In [1]: import numpy as np

In [2]: from numpy import linalg as LA

In [3]: np.set_printoptions(precision=1, suppress=True, linewidth=120)

In [4]: J = np.load("w.npy")

In [5]: J
Out[5]: 
array([[13., 12.,  8.,  4.],
       [12.,  6.,  6.,  3.],
       [ 8.,  6.,  1.,  2.],
       [ 4.,  3.,  2., -2.]])

In [6]: f = np.array([-3, 2, -3, -2])

In [7]: B = J + np.outer(f, np.eye(4)[2])

In [8]: B
Out[8]: 
array([[13., 12.,  5.,  4.],
       [12.,  6.,  8.,  3.],
       [ 8.,  6., -2.,  2.],
       [ 4.,  3.,  0., -2.]])

In [9]: x0 = np.array([-2, 0, -3, 2])

In [10]: rhs = B @ x0

In [11]: rhs
Out[11]: array([-33., -42.,  -6., -12.])

In [12]: np.round(LA.solve(B.T, B[0]), 1) + 0
Out[12]: array([1., 0., 0., 0.])

In [13]: print(np.round(LA.solve(B, rhs), 1) + 0)
[-2.  0. -3.  2.]

In [14]: np.round(LA.solve(B, rhs + B[:, 3]), 1) + 0
Out[14]: array([-2.,  0., -3.,  3.])

In [15]: np.round(LA.solve(B, 2 * rhs), 1) + 0
Out[15]: array([-4.,  0., -6.,  4.])

In [16]: arr = np.load("arr.npy")

In [17]: arr
Out[17]: 
array([[ 0, -1, -4, -4,  0,  3],
       [ 1,  0, -3,  7,  8,  2],
       [ 4,  3,  0,  2,  3,  3],
       [ 4, -7, -2,  0,  3,  7],
       [ 0, -8, -3, -3,  0, -3],
       [-3, -2, -3, -7,  3,  0]])

In [18]: B = LA.inv(arr)

In [19]: np.allclose(B, arr.T)
Out[19]: False

In [20]: np.round(LA.det(arr) * B, 1) + 0
Out[20]: 
array([[     0.,  -4896.,  19312.,  -2448.,  10336.,  -3808.],
       [  4896.,      0.,   5712.,  -5712.,  -2720.,      0.],
       [-19312.,  -5712.,      0.,   7344.,  -5984.,   7888.],
       [  2448.,   5712.,  -7344.,      0.,  -1088.,  -7888.],
       [-10336.,   2720.,   5984.,   1088.,      0.,  10336.],
       [  3808.,      0.,  -7888.,   7888., -10336.,      0.]])

In [21]: np.round(LA.slogdet(arr)[0], 1)
Out[21]: np.float64(1.0)

In [22]: x0 = np.array([2, 0, 2, 2, 1, -1])

In [23]: print(arr * x0)
[[  0   0  -8  -8   0  -3]
 [  2   0  -6  14   8  -2]
 [  8   0   0   4   3  -3]
 [  8   0  -4   0   3  -7]
 [  0   0  -6  -6   0   3]
 [ -6   0  -6 -14   3   0]]

In [24]: LA.norm(arr @ x0) <= LA.norm(arr, 2) * LA.norm(x0) + 1e-9
Out[24]: np.True_

In [25]: np.einsum("ij,j->i", arr, x0)
Out[25]: array([-19,  16,  12,   0,  -9, -23])

In [26]: data = np.loadtxt("x.csv", delimiter=",")

In [27]: print(data)
[[ 9.3  0.7  1.2 11.3]
 [ 9.3  0.6  0.9 10.4]
 [10.   0.6  0.7  9. ]
 [10.  -0.1  1.1 10.7]
 [10.5 -1.3  1.   8.1]
 [11.2 -0.6  1.2  9.3]
 [ 8.7 -1.6 -0.6  9.3]
 [11.3 -0.8 -1.2 10.3]
 [ 9.3 -0.6 -1.3  9.1]
 [ 8.4  0.8  0.   8.4]
 [10.9 -1.   1.   9.8]
 [ 9.9  0.8 -0.5 10.4]
 [10.5  0.8  0.6 11.1]
 [10.4  1.6 -0.1  8.6]
 [10.2 -1.   0.3 10.6]
 [ 9.4 -0.7 -2.3 10.5]
 [ 9.7  0.5  0.9  9.8]
 [ 9.  -2.5  0.1 10.9]
 [10.1  0.4 -0.6  9.4]
 [11.6  0.7  0.1 10.7]
 [ 7.9 -1.1  0.9  9.1]]

In [28]: idx = data[:, 0] > np.median(data[:, 0])

In [29]: f = data[idx].mean(axis=0) - data[~idx].mean(axis=0)

In [30]: f
Out[30]: array([ 1.5,  0.1,  0.2, -0.1])

In [31]: x0 = np.array([2, 2, 2, 1])

In [32]: rhs = data @ x0

In [33]: print(LA.lstsq(data, rhs)[0])
[2. 2. 2. 1.]

In [34]: rng = np.random.default_rng(8913)

In [35]: rhs = rhs + 0.3 * rng.normal(size=21)

In [36]: rhs
Out[36]: 
array([33.3, 32.8, 31.5, 32.3, 28.2, 32.6, 21.9, 28.7, 23.6, 26.7, 32. , 30.8, 34.8, 32.4, 29.3, 23.2, 32. , 23.6,
       29.6, 35.7, 24.8])

In [37]: c, *_ = LA.lstsq(data, rhs)

In [38]: print(round(float(LA.norm(rhs - data @ c)), 1))
1.4

In [39]: [round(float(LA.norm(LA.solve(data.T @ data + lam * np.eye(4), data.T @ rhs))), 2) for lam in (0, 1, 10, 100)]
Out[39]: [3.68, 3.57, 2.97, 2.14]

In [40]: Ac = data - data.mean(axis=0)

In [41]: Uu, sigma, Vh = LA.svd(Ac, full_matrices=False)

In [42]: np.round((sigma ** 2).sum() ** 2 / (sigma ** 4).sum(), 1)
Out[42]: np.float64(3.8)

In [43]: print(Vh[0] * np.sign(Vh[0, np.abs(Vh[0]).argmax()]))
[0.5 0.7 0.4 0.2]

In [44]: np.abs(Uu[:, 0]).argmax()
Out[44]: np.int64(6)

In [45]: LA.matrix_rank(Ac)
Out[45]: np.int64(4)

In [46]: f = np.array([5, 1, 5])

In [47]: E = f[np.abs(np.subtract.outer(np.arange(3), np.arange(3)))]

In [48]: E
Out[48]: 
array([[5, 1, 5],
       [1, 5, 1],
       [5, 1, 5]])

In [49]: x0 = np.array([2, 2, 0])

In [50]: h1 = np.maximum(E @ x0, 0)

In [51]: np.tanh(E @ x0)
Out[51]: array([1., 1., 1.])

In [52]: E * (h1 > 1e-9)[:, None]
Out[52]: 
array([[5, 1, 5],
       [1, 5, 1],
       [5, 1, 5]])

In [53]: np.einsum("ii->", E)
Out[53]: np.int64(15)

In [54]: round(float(LA.det(E.T)), 1)
Out[54]: 0.0

In [55]: print(round(LA.det(2 * E), 1), np.round(LA.det(E), 1))
0.0 0.0

In [56]: round(float(LA.det(E[::-1])), 1)
Out[56]: 0.0

In [57]: print(np.kron(np.eye(2, dtype=int), E))
[[5 1 5 0 0 0]
 [1 5 1 0 0 0]
 [5 1 5 0 0 0]
 [0 0 0 5 1 5]
 [0 0 0 1 5 1]
 [0 0 0 5 1 5]]

In [58]: Uu, sigma, Vh = LA.svd(E)

In [59]: vecs = Vh[:(sigma > 1e-8).sum()]

In [60]: x0 = E[0] + 3 * E[1] + rng.integers(2) * np.eye(3)[0]

In [61]: x0
Out[61]: array([ 9., 16.,  8.])

In [62]: np.round(vecs.T @ vecs, 1) + 0
Out[62]: 
array([[0.5, 0. , 0.5],
       [0. , 1. , 0. ],
       [0.5, 0. , 0.5]])

In [63]: LA.matrix_rank(np.vstack([E, x0]))
Out[63]: np.int64(3)

In [64]: mat = np.array([[0.8, -0.4], [-0.4, 0.2]])

In [65]: mat
Out[65]: 
array([[ 0.8, -0.4],
       [-0.4,  0.2]])

In [66]: ev, vecs = LA.eigh(mat)

In [67]: x0 = np.array([-1, -2])

In [68]: vecs * np.maximum(ev, 0) @ vecs.T
Out[68]: 
array([[ 0.8, -0.4],
       [-0.4,  0.2]])

In [69]: (np.sign(vecs[:, -1].round(6)) == np.sign(vecs[0, -1].round(6))).astype(int)
Out[69]: array([1, 0])

In [70]: vecs * np.abs(ev) @ vecs.T
Out[70]: 
array([[ 0.8, -0.4],
       [-0.4,  0.2]])

In [71]: x0 @ mat @ x0 / (x0 @ x0), np.round(ev[0], 1), ev[-1]
Out[71]: (np.float64(0.0), np.float64(-0.0), np.float64(1.0))

In [72]: Uu, sigma, Vh = LA.svd(mat)

In [73]: vecs = Vh[:(sigma > 1e-8).sum()]

In [74]: x0 = mat[1] + -2 * mat[0] + rng.integers(2) * np.eye(2)[1]

In [75]: print(x0)
[-2.  1.]

In [76]: print(LA.matrix_rank(np.vstack([mat, x0])))
1

In [77]: np.diag(vecs.T @ vecs)
Out[77]: array([0.8, 0.2])

In [78]: w1 = np.array([[5, 1], [6, 0]])

In [79]: c = np.array([-1, -1])

In [80]: hid = np.maximum(mat @ w1 + c, 0)

In [81]: LA.matrix_rank(hid)
Out[81]: np.int64(1)

In [82]: cent = np.array([[2, -3, -1], [3, -1, 2]])

In [83]: print(hid @ cent)
[[ 1.2 -1.8 -0.6]
 [ 0.   0.   0. ]]

In [84]: feats = np.load("run5.npy")

In [85]: print(feats)
[[0 0 1 0 0 1]
 [0 0 0 1 0 0]
 [1 0 0 0 0 0]
 [0 1 0 0 0 0]
 [0 0 0 0 0 0]
 [1 0 0 0 0 0]]

In [86]: [round(float(LA.det(J[:i, :i])), 2) + 0 for i in range(1, 5)]
Out[86]: [13.0, -66.0, 234.0, -729.0]

In [87]: round(LA.eigvalsh(J).min(), 1)
Out[87]: np.float64(-3.0)

In [88]: Uu, sigma, Vh = LA.svd(feats)

In [89]: vecs = Vh[:(sigma > 1e-8).sum()]

In [90]: x0 = feats[2] + -1 * feats[1] + rng.integers(2) * np.eye(6)[4]

In [91]: x0
Out[91]: array([ 1.,  0.,  0., -1.,  1.,  0.])

In [92]: np.round(LA.norm(x0 - vecs.T @ vecs @ x0), 1)
Out[92]: np.float64(1.0)

In [93]: LA.matrix_rank(np.vstack([feats, x0]))
Out[93]: np.int64(5)

In [94]: x0 = np.array([1, -4, 2, -2, -3, 5])

In [95]: print(feats @ x0)
[ 7 -2  1 -4  0  1]

In [96]: (feats @ x0).argmax()
Out[96]: np.int64(0)

In [97]: (feats * x0).sum(axis=1)
Out[97]: array([ 7, -2,  1, -4,  0,  1])

In [98]: LA.norm(feats @ x0) <= LA.norm(feats, 2) * LA.norm(x0) + 1e-9
Out[98]: np.True_

In [99]: np.sign((feats @ x0).round(6))
Out[99]: array([ 1, -1,  1, -1,  0,  1])

In [100]: idx = rng.permutation(6)

In [101]: print(idx)
[5 4 0 1 3 2]

In [102]: B = feats[idx][:, idx]

In [103]: np.diag(B)
Out[103]: array([0, 0, 0, 0, 0, 0])

In [104]: np.round(np.sort(np.abs(LA.eigvals(B))), 1) + 0
Out[104]: array([0. , 0. , 1. , 1. , 1.4, 1.4])

In [105]: B
Out[105]: 
array([[0, 0, 1, 0, 0, 0],
       [0, 0, 0, 0, 0, 0],
       [1, 0, 0, 0, 0, 1],
       [0, 0, 0, 0, 1, 0],
       [0, 0, 0, 1, 0, 0],
       [0, 0, 1, 0, 0, 0]])

In [106]: np.trace(B)
Out[106]: np.int64(0)

In [107]: np.allclose(feats[:-1].T @ LA.lstsq(feats[:-1].T, feats[-1])[0], feats[-1])
Out[107]: True

In [108]: np.round(feats @ LA.pinv(feats) @ feats, 1) + 0
Out[108]: 
array([[0., 0., 1., 0., 0., 1.],
       [0., 0., 0., 1., 0., 0.],
       [1., 0., 0., 0., 0., 0.],
       [0., 1., 0., 0., 0., 0.],
       [0., 0., 0., 0., 0., 0.],
       [1., 0., 0., 0., 0., 0.]])

In [109]: np.unique(feats.round(6), axis=0).shape
Out[109]: (5, 6)

In [110]: round(np.trace(LA.pinv(feats) @ feats), 1)
Out[110]: np.float64(4.0)

In [111]: K = np.load("dump.npy")

In [112]: K
Out[112]: 
array([[-0.7,  2. , -2. , -3. ,  1. ],
       [ 2. ,  1.3,  3. , -2. , -2. ],
       [ 3. ,  1. ,  1.3, -2. ,  0. ],
       [-2. ,  3. ,  1. , -1.7,  1. ],
       [-1. ,  2. , -2. , -3. ,  1.3]])

In [113]: np.abs(LA.svd(K)[2][-1])
Out[113]: array([0.3, 0.7, 0.4, 0.5, 0.3])

In [114]: [round(float(x), 1) for x in LA.svd(K, compute_uv=False)[:3]]
Out[114]: [7.0, 5.9, 3.1]

In [115]: print(LA.cond(K) > 100)
False

In [116]: print(round(LA.norm(K[1] - K[2]), 1))
2.8

In [117]: np.round(LA.norm(K[1], 1), 1), np.round(LA.norm(K[1], np.inf), 1)
Out[117]: (np.float64(10.3), np.float64(3.0))

In [118]: print(round(LA.norm(K, 1), 1), np.round(LA.norm(K, np.inf), 1))
11.7 10.3

In [119]: K[1] @ K[2]
Out[119]: np.float64(15.2)

In [120]: print(np.round(LA.norm(K, "nuc"), 1))
17.4

In [121]: print(np.round(LA.norm(K) ** 2 / LA.norm(K, 2) ** 2, 1))
1.9

In [122]: LA.norm(K, axis=1)
Out[122]: array([4.3, 4.8, 4. , 4.2, 4.4])

In [123]: round(LA.norm(K, 2), 1)
Out[123]: np.float64(7.0)

In [124]: Q, vecs = LA.qr(K[:, :3])[0], LA.qr(K[:, 3:])[0]

In [125]: sigma = LA.svd(Q.T @ vecs, compute_uv=False)

In [126]: print(round(float(LA.norm(Q @ Q.T - vecs @ vecs.T, 2)), 1))
1.0

In [127]: (sigma > 0.9).sum()
Out[127]: np.int64(1)

In [128]: B = K / LA.norm(K, axis=1, keepdims=True)

In [129]: gram = B @ B.T

In [130]: print(gram[3])
[0.6 0.2 0.1 1.  0.7]

In [131]: LA.norm(B, axis=1)
Out[131]: array([1., 1., 1., 1., 1.])

In [132]: (gram - 2 * np.eye(5)).round(6).argmax(axis=1)
Out[132]: array([4, 2, 1, 4, 0])

In [133]: (np.abs(gram) > 0.9).astype(int)
Out[133]: 
array([[1, 0, 0, 0, 1],
       [0, 1, 0, 0, 0],
       [0, 0, 1, 0, 0],
       [0, 0, 0, 1, 0],
       [1, 0, 0, 0, 1]])

In [134]: np.argwhere(np.triu(np.abs(gram) > 0.95, 1))
Out[134]: array([[0, 4]])

In [135]: np.round(np.degrees(np.arccos(np.clip(gram[3, 1], -1, 1))), 1)
Out[135]: np.float64(77.7)

In [136]: W0 = 4 * np.eye(6) + np.ones((6, 6))

In [137]: W0
Out[137]: 
array([[5., 1., 1., 1., 1., 1.],
       [1., 5., 1., 1., 1., 1.],
       [1., 1., 5., 1., 1., 1.],
       [1., 1., 1., 5., 1., 1.],
       [1., 1., 1., 1., 5., 1.],
       [1., 1., 1., 1., 1., 5.]])

In [138]: x0 = np.array([-4, -4, 4, -5, 3, -3])

In [139]: (W0 * x0).sum(axis=1)
Out[139]: array([-25., -25.,   7., -29.,   3., -21.])

In [140]: W0 @ x0
Out[140]: array([-25., -25.,   7., -29.,   3., -21.])

In [141]: W0 * x0
Out[141]: 
array([[-20.,  -4.,   4.,  -5.,   3.,  -3.],
       [ -4., -20.,   4.,  -5.,   3.,  -3.],
       [ -4.,  -4.,  20.,  -5.,   3.,  -3.],
       [ -4.,  -4.,   4., -25.,   3.,  -3.],
       [ -4.,  -4.,   4.,  -5.,  15.,  -3.],
       [ -4.,  -4.,   4.,  -5.,   3., -15.]])

In [142]: print(W0 @ np.eye(6)[0])
[5. 1. 1. 1. 1. 1.]

In [143]: print(LA.norm(W0 @ x0) <= LA.norm(W0, 2) * LA.norm(x0) + 1e-9)
True
